In [1]: import numpy as np

In [2]: np.set_printoptions(precision=4, suppress=True, linewidth=120)

In [3]: def tidy(a):
   ...:     return np.round(a, 4) + 0
   ...: 

In [4]: data = np.loadtxt("layer7.csv", delimiter=",")

In [5]: tidy(data)
Out[5]: 
array([[ 0.2432, -0.1892, -0.2432,  0.027 ,  0.2973],
       [-0.1892,  0.1471,  0.1892, -0.021 , -0.2312],
       [-0.2432,  0.1892,  0.2432, -0.027 , -0.2973],
       [ 0.027 , -0.021 , -0.027 ,  0.003 ,  0.033 ],
       [ 0.2973, -0.2312, -0.2973,  0.033 ,  0.3634]])

In [6]: ev, vecs = np.linalg.eigh(data)

In [7]: tidy(np.linalg.eigvalsh(data + 4 * np.eye(5)))
Out[7]: array([4., 4., 4., 4., 5.])

In [8]: print(tidy(vecs.T @ data @ vecs))
[[0. 0. 0. 0. 0.]
 [0. 0. 0. 0. 0.]
 [0. 0. 0. 0. 0.]
 [0. 0. 0. 0. 0.]
 [0. 0. 0. 0. 1.]]

In [9]: tidy(vecs @ np.diag(ev) @ vecs.T)
Out[9]: 
array([[ 0.2432, -0.1892, -0.2432,  0.027 ,  0.2973],
       [-0.1892,  0.1471,  0.1892, -0.021 , -0.2312],
       [-0.2432,  0.1892,  0.2432, -0.027 , -0.2973],
       [ 0.027 , -0.021 , -0.027 ,  0.003 ,  0.033 ],
       [ 0.2973, -0.2312, -0.2973,  0.033 ,  0.3634]])

In [10]: np.abs(vecs[:, -1]).round(6).argmax()
Out[10]: np.int64(4)

In [11]: tidy(np.linalg.svd(data, compute_uv=False))
Out[11]: array([1., 0., 0., 0., 0.])

In [12]: rng = np.random.default_rng(68)

In [13]: B = data + rng.integers(-2, 3, (5, 1)) @ rng.integers(-2, 3, (1, 5))

In [14]: tidy(B)
Out[14]: 
array([[ 0.2432, -0.1892, -0.2432,  0.027 ,  0.2973],
       [-0.1892,  0.1471,  0.1892, -0.021 , -0.2312],
       [-0.2432,  0.1892,  0.2432, -0.027 , -0.2973],
       [ 2.027 ,  3.979 ,  1.973 ,  4.003 ,  4.033 ],
       [-0.7027, -2.2312, -1.2973, -1.967 , -1.6366]])

In [15]: B - data
Out[15]: 
array([[ 0.,  0.,  0.,  0.,  0.],
       [ 0.,  0.,  0.,  0.,  0.],
       [ 0.,  0.,  0.,  0.,  0.],
       [ 2.,  4.,  2.,  4.,  4.],
       [-1., -2., -1., -2., -2.]])

In [16]: tidy(np.linalg.svd(B - data, compute_uv=False))
Out[16]: array([8.3666, 0.    , 0.    , 0.    , 0.    ])

In [17]: np.linalg.matrix_rank(B - data, tol=1e-8)
Out[17]: np.int64(1)

In [18]: F = np.loadtxt("case6.csv", delimiter=",")

In [19]: print(tidy(F))
[[  3.6957  -7.8889  17.038   25.9912 -14.5973   8.9532]
 [  3.5545  -7.8307  16.5926  25.0726 -13.9583   8.48  ]
 [  2.6268  -7.3293  13.6775  19.2608  -9.9605   5.5833]
 [  1.789   -6.6641  11.0423  14.3604  -6.677    3.3181]
 [  1.5617  -6.4397  10.3216  13.0905  -5.846    2.7689]
 [  1.1738  -6.0028   9.0784  10.9827  -4.493    1.9043]
 [  0.7033  -5.3573   7.5301   8.5241  -2.9729   0.994 ]
 [  0.6059  -5.2036   7.2007   8.028   -2.6768   0.8273]
 [ -0.4374  -0.9255   1.1073   1.114    0.1076   0.0067]
 [ -0.3611  -0.6273   0.7784   0.8309   0.0721   0.0525]
 [ -0.161   -0.1992   0.2733   0.3325   0.0135   0.0592]
 [ -0.1004  -0.1143   0.162    0.2042   0.0052   0.0422]
 [ -0.0709  -0.0776   0.1118   0.1433   0.0026   0.0315]
 [  0.0995   0.0881  -0.1403  -0.1972   0.0048  -0.0568]
 [  0.1211   0.1045  -0.1688  -0.2397   0.0071  -0.071 ]
 [  1.6721   0.0432  -1.4918  -3.6877   1.0659  -2.1958]
 [  1.8763  -0.0697  -1.6273  -4.226    1.3124  -2.5987]
 [  2.5161  -0.5199  -2.0399  -6.0457   2.2177  -4.0058]
 [  2.7515  -0.7176  -2.19    -6.7646   2.5981  -4.5746]
 [  3.28    -1.2155  -2.5285  -8.4724   3.5387  -5.9439]
 [  3.4152  -1.354   -2.6159  -8.9295   3.7976  -6.3136]
 [  5.5764  -4.0701  -4.1047 -17.2905   8.8525 -13.1858]
 [  7.0855  -6.4237  -5.2801 -24.2074  13.2892 -18.9272]
 [  7.9365  -7.8872  -5.9987 -28.4651  16.0837 -22.4664]
 [  8.3481  -8.6272  -6.361  -30.6124  17.5066 -24.2514]
 [ 10.0065 -11.8044  -7.9193 -39.8202  23.6863 -31.9009]]

In [20]: left, s, Vt = np.linalg.svd(F)

In [21]: print(np.argmax(s[:-1] / (s[1:] + 1e-6)) + 1)
3

In [22]: B = left[:, :3] @ np.diag(s[:3]) @ Vt[:3]

In [23]: print(tidy(np.linalg.norm(F - B, 2)), tidy(s[3]))
0.0 0.0

In [24]: X = np.loadtxt("a.csv", delimiter=",")

In [25]: X
Out[25]: 
array([[-11.9452, -20.7722,  20.023 ],
       [  4.105 ,  28.0984,   7.3892],
       [ 17.7098,  10.5768,   1.0471],
       [ -0.4633,  26.208 ,   4.9256],
       [  1.8734,  27.9142,  14.3999],
       [-21.5957,   4.5077, -11.6048],
       [ 16.3264,   7.7884,   8.4431],
       [  5.2122,  -4.3004,   5.5922],
       [ 23.1036,  27.6502,  -8.7355],
       [  3.1598,  -8.8205,   7.8387],
       [ -4.0311,  24.582 ,   4.2352],
       [ -9.5243,  -0.767 ,   0.3162],
       [ 25.3186, -10.7261,   7.7222],
       [ 14.8197, -21.822 , -14.831 ],
       [ -3.6186, -26.2258,  10.4948],
       [ 12.8316,  -6.8484,  22.7754],
       [ -5.125 , -20.0583,   2.2504],
       [-18.6566,  16.9571, -22.6573],
       [  8.7099,  -9.7517,  12.9022],
       [  6.4083,  19.2827,   4.2949],
       [  1.0967,  24.5604, -17.4545],
       [-15.1498,  54.7759, -20.1101],
       [  0.7084, -37.6366, -10.1563],
       [ -3.3259,  12.4361, -11.2804],
       [  6.1505, -10.1547,  13.6161],
       [ -7.8479,   7.8923,  -9.6982],
       [ 14.9103, -13.2095,   6.9786],
       [  9.206 , -20.0675,   1.8156],
       [  3.9884,   6.7079, -11.7771],
       [ 14.5434,  13.2483,   2.4843],
       [ 11.7878, -16.6419,  -5.5655],
       [  3.8812,   0.7677, -14.7784]])

In [26]: np.allclose(data @ data.T, data.T @ data)
Out[26]: True

In [27]: tidy((data + data.T) / 2)
Out[27]: 
array([[ 0.2432, -0.1892, -0.2432,  0.027 ,  0.2973],
       [-0.1892,  0.1471,  0.1892, -0.021 , -0.2312],
       [-0.2432,  0.1892,  0.2432, -0.027 , -0.2973],
       [ 0.027 , -0.021 , -0.027 ,  0.003 ,  0.033 ],
       [ 0.2973, -0.2312, -0.2973,  0.033 ,  0.3634]])

In [28]: tidy(np.linalg.matrix_power(data, 4))
Out[28]: 
array([[ 0.2432, -0.1892, -0.2432,  0.027 ,  0.2973],
       [-0.1892,  0.1471,  0.1892, -0.021 , -0.2312],
       [-0.2432,  0.1892,  0.2432, -0.027 , -0.2973],
       [ 0.027 , -0.021 , -0.027 ,  0.003 ,  0.033 ],
       [ 0.2973, -0.2312, -0.2973,  0.033 ,  0.3634]])

In [29]: tidy(np.abs(np.linalg.eigvals(data)).max())
Out[29]: np.float64(1.0)

In [30]: np.trace(data)
Out[30]: np.float64(1.0)

In [31]: print(tidy(data @ data))
[[ 0.2432 -0.1892 -0.2432  0.027   0.2973]
 [-0.1892  0.1471  0.1892 -0.021  -0.2312]
 [-0.2432  0.1892  0.2432 -0.027  -0.2973]
 [ 0.027  -0.021  -0.027   0.003   0.033 ]
 [ 0.2973 -0.2312 -0.2973  0.033   0.3634]]

In [32]: print(tidy(np.linalg.det(data)))
0.0

In [33]: np.allclose(data, data.T)
Out[33]: True

In [34]: cen = (X - X.mean(axis=0)) / X.std(axis=0)

In [35]: print(tidy(cen.std(axis=0)))
[1. 1. 1.]

In [36]: np.argwhere(np.abs(cen) > 2)
Out[36]: 
array([[ 5,  0],
       [21,  1]])

In [37]: c = np.linalg.lstsq(np.delete(cen, 1, axis=1), cen[:, 1])[0]

In [38]: np.abs(c).argmax()
Out[38]: np.int64(1)

In [39]: tidy(1 - np.var(cen[:, 1] - np.delete(cen, 1, axis=1) @ c))
Out[39]: np.float64(0.0896)

In [40]: hat = X @ np.linalg.solve(X.T @ X, X.T)

In [41]: np.linalg.matrix_rank(np.eye(32) - hat)
Out[41]: np.int64(29)

In [42]: np.allclose(hat @ hat, hat)
Out[42]: True

In [43]: vec = np.array([-2, -2, -2])

In [44]: X @ np.eye(3)[1]
Out[44]: 
array([-20.7722,  28.0984,  10.5768,  26.208 ,  27.9142,   4.5077,   7.7884,  -4.3004,  27.6502,  -8.8205,  24.582 ,
        -0.767 , -10.7261, -21.822 , -26.2258,  -6.8484, -20.0583,  16.9571,  -9.7517,  19.2827,  24.5604,  54.7759,
       -37.6366,  12.4361, -10.1547,   7.8923, -13.2095, -20.0675,   6.7079,  13.2483, -16.6419,   0.7677])

In [45]: print((X @ vec).argmax())
22

In [46]: np.linalg.norm(X @ vec) <= np.linalg.norm(X, 2) * np.linalg.norm(vec) + 1e-9
Out[46]: np.True_
